$ ipython --no-banner

In [1]: import numpy as np

In [2]: import numpy.linalg as la

In [3]: np.set_printoptions(precision=1, suppress=True, linewidth=100, sign=" ")

In [4]: X = np.load("dump.npy")

In [5]: X
Out[5]: 
array([[-1.4,  0.1,  0.4],
       [-0.7, -1.7, -0.8],
       [-0.5,  0.6, -2.1],
       [ 0.5, -2.1,  0. ]])

In [6]: vec = np.array([0, 1, 1])

In [7]: target = X @ vec

In [8]: la.lstsq(X, target)[0]
Out[8]: array([ 0.,  1.,  1.])

In [9]: target
Out[9]: array([ 0.5, -2.5, -1.5, -2.1])

In [10]: print(np.round(la.pinv(X) @ X, 1) + 0)
[[ 1.  0.  0.]
 [ 0.  1.  0.]
 [ 0.  0.  1.]]

In [11]: rng = np.random.default_rng(238495)

In [12]: target = target + 0.3 * rng.normal(size=4)

In [13]: target
Out[13]: array([ 1. , -2.4, -1. , -2.2])

In [14]: b, *_ = la.lstsq(X, target)

In [15]: [round(float(la.norm(la.solve(X.T @ X + lam * np.eye(3), X.T @ target))), 2) for lam in (0, 1, 10, 100)]
Out[15]: [1.38, 1.18, 0.54, 0.09]

In [16]: print(round(la.norm(target - X @ b), 1))
0.2

In [17]: P = X @ la.solve(X.T @ X, X.T)

In [18]: np.diag(P)
Out[18]: array([ 0.8,  0.6,  0.9,  0.6])

In [19]: np.round(la.eigvalsh(P), 1) + 0
Out[19]: array([ 0.,  1.,  1.,  1.])

In [20]: print(np.round((np.eye(4) - P) @ X, 1) + 0)
[[ 0.  0.  0.]
 [ 0.  0.  0.]
 [ 0.  0.  0.]
 [ 0.  0.  0.]]

In [21]: P
Out[21]: 
array([[ 0.8,  0.3, -0.1, -0.2],
       [ 0.3,  0.6,  0.2,  0.4],
       [-0.1,  0.2,  0.9, -0.2],
       [-0.2,  0.4, -0.2,  0.6]])

In [22]: la.matrix_rank(np.eye(4) - P)
Out[22]: np.int64(1)

In [23]: gram = P.T @ P

In [24]: print((P @ P.T).shape)
(4, 4)

In [25]: la.matrix_rank(gram)
Out[25]: np.int64(3)

In [26]: np.allclose(gram, gram.T)
Out[26]: True

In [27]: print(np.round(la.svd(P, compute_uv=False) ** 2, 1) + 0)
[ 1.  1.  1.  0.]

In [28]: round(np.trace(gram), 1), round(float((P ** 2).sum()), 1)
Out[28]: (np.float64(3.0), 3.0)

In [29]: gram
Out[29]: 
array([[ 0.8,  0.3, -0.1, -0.2],
       [ 0.3,  0.6,  0.2,  0.4],
       [-0.1,  0.2,  0.9, -0.2],
       [-0.2,  0.4, -0.2,  0.6]])

In [30]: arr = np.array([[0, 2, 0, 1], [3, 2, 0, 0], [3, 3, 2, -3], [-2, 2, -1, -1]])

In [31]: arr[:, 0] = -1 * arr[:, 2]

In [32]: arr
Out[32]: 
array([[ 0,  2,  0,  1],
       [ 0,  2,  0,  0],
       [-2,  3,  2, -3],
       [ 1,  2, -1, -1]])

In [33]: # looks like rank 3

In [34]: np.abs(X).max()
Out[34]: np.float64(2.1)

In [35]: X - X[0]
Out[35]: 
array([[ 0. ,  0. ,  0. ],
       [ 0.7, -1.8, -1.2],
       [ 0.9,  0.5, -2.5],
       [ 1.9, -2.2, -0.4]])

In [36]: X.sum(axis=0)
Out[36]: array([-2.1, -3.1, -2.5])

In [37]: X.sum(axis=1)
Out[37]: array([-0.9, -3.2, -2. , -1.6])

In [38]: print(X.mean(axis=0))
[-0.5 -0.8 -0.6]

In [39]: np.diff(X, axis=0)
Out[39]: 
array([[ 0.7, -1.8, -1.2],
       [ 0.2,  2.3, -1.3],
       [ 1. , -2.7,  2.1]])

In [40]: z = rng.permutation(4)

In [41]: z
Out[41]: array([ 3,  0,  2,  1])

In [42]: M2 = arr[z][:, z]

In [43]: M2
Out[43]: 
array([[-1,  1, -1,  2],
       [ 1,  0,  0,  2],
       [-3, -2,  2,  3],
       [ 0,  0,  0,  2]])

In [44]: np.round(np.sort(np.abs(la.eigvals(M2))), 1) + 0
Out[44]: array([ 0.,  2.,  2.,  3.])

In [45]: np.allclose(M2, arr)
Out[45]: False

In [46]: round(la.det(M2), 1), round(la.det(arr[z]), 1)
Out[46]: (np.float64(0.0), np.float64(0.0))

In [47]: np.diag(M2)
Out[47]: array([-1,  0,  2,  2])

In [48]: np.round(np.poly(M2), 1) + 0
Out[48]: array([ 1., -3., -4., 12.,  0.])

In [49]: np.einsum("ii->", M2)
Out[49]: np.int64(3)

In [50]: np.einsum("ij,ji->", M2, M2)
Out[50]: np.int64(17)

In [51]: round(float(la.det(2 * M2)), 1), np.round(la.det(M2), 1)
Out[51]: (0.0, np.float64(0.0))

In [52]: data = np.loadtxt("block5.csv", delimiter=",")

In [53]: data
Out[53]: 
array([[ 0.7,  0.7,  0. ,  0. ],
       [-0.7,  0.7,  0. ,  0. ],
       [ 0. ,  0. ,  1. ,  0. ],
       [ 0. ,  0. ,  0. ,  1. ]])

In [54]: q, vecs = la.qr(data[:, :3])[0], la.qr(data[:, 3:])[0]

In [55]: s = la.svd(q.T @ vecs, compute_uv=False)

In [56]: (s > 0.9).sum()
Out[56]: np.int64(0)

In [57]: s
Out[57]: array([ 0.])

In [58]: np.degrees(np.arccos(s.clip(0, 1)))
Out[58]: array([ 90.])

In [59]: np.round(la.norm(q @ q.T - vecs @ vecs.T, 2), 1)
Out[59]: np.float64(1.0)
